% python3 -q
>>> import numpy as np
>>> from numpy import linalg as LA
>>> np.set_printoptions(suppress=True, linewidth=100)
>>> rnd = lambda a: np.round(a, 2) + 0
>>> arr = np.loadtxt("block12.csv", delimiter=",")
>>> print(arr)
[[ 0.19 -9.07  3.14 -8.48]
 [ 0.03 -8.69  3.12 -9.48]
 [ 0.   -9.03  3.55 -8.43]
 [-0.59 -8.76  2.96 -9.36]
 [ 0.   -8.75  2.75 -8.69]
 [ 0.52 -9.51  3.09 -9.1 ]
 [-0.34 -8.67  2.72 -8.6 ]
 [ 0.02 -8.91  3.29 -9.03]
 [-0.19 -8.79  3.17 -8.57]
 [-0.01 -8.3   2.59 -8.93]
 [ 0.24 -9.11  2.99 -9.13]
 [ 1.56  0.77  0.52  6.67]
 [ 1.51  0.88  0.25  7.2 ]
 [ 0.47  1.15  0.52  6.77]
 [ 1.17  0.76  0.2   7.7 ]
 [ 0.29  1.68  0.52  6.79]
 [ 1.19  1.1   0.45  7.17]
 [ 0.47  0.96  0.06  6.94]
 [ 0.45  1.05 -0.61  7.02]
 [ 0.82  1.47 -0.12  7.17]
 [ 1.05  1.16 -0.08  7.36]
 [ 1.11  1.   -0.2   6.77]
 [-3.93  8.89  5.32 -6.89]
 [-4.08  9.11  5.13 -7.29]
 [-4.16  9.17  5.77 -7.34]
 [-3.71  9.34  5.21 -6.57]
 [-3.94  8.76  4.73 -6.77]
 [-3.54  8.73  4.87 -6.88]
 [-3.53  8.1   5.14 -6.66]
 [-3.78  9.05  5.2  -7.44]
 [-4.11  8.76  4.77 -7.1 ]
 [-3.99  9.15  5.46 -7.06]
 [-4.12  8.87  5.07 -6.84]]
>>> x0 = np.array([0, 0, -1, 3])
>>> rhs = arr @ x0
>>> coef, lr = np.zeros(4), 1 / LA.norm(arr, 2) ** 2
>>> for i in range(20):
...     coef -= lr * arr.T @ (arr @ coef - rhs)
...     if i % 5 == 0: print(i, round(LA.norm(arr @ coef - rhs), 2))
... 
0 4.67
5 1.69
10 1.5
15 1.35
>>> print(rnd(LA.cond(arr)))
29.98
>>> print(rnd(coef))
[ 0.59  0.14 -0.99  2.87]
>>> Xs = arr - arr.mean(axis=0)
>>> Uu, sigma, Vh = LA.svd(Xs, full_matrices=False)
>>> print(rnd(Vh[0] * np.sign(Vh[0, np.abs(Vh[0]).argmax()])))
[-0.03  0.73 -0.08  0.68]
>>> print(np.abs(Vh[0]).argmax())
1
>>> print(LA.matrix_rank(Xs))
4
>>> print(np.searchsorted(np.cumsum(sigma ** 2) / (sigma ** 2).sum(), 0.9) + 1)
2
>>> print(rnd(Xs.mean(axis=0)))
[0. 0. 0. 0.]
>>> print(rnd((sigma ** 2).sum() ** 2 / (sigma ** 4).sum()))
1.99
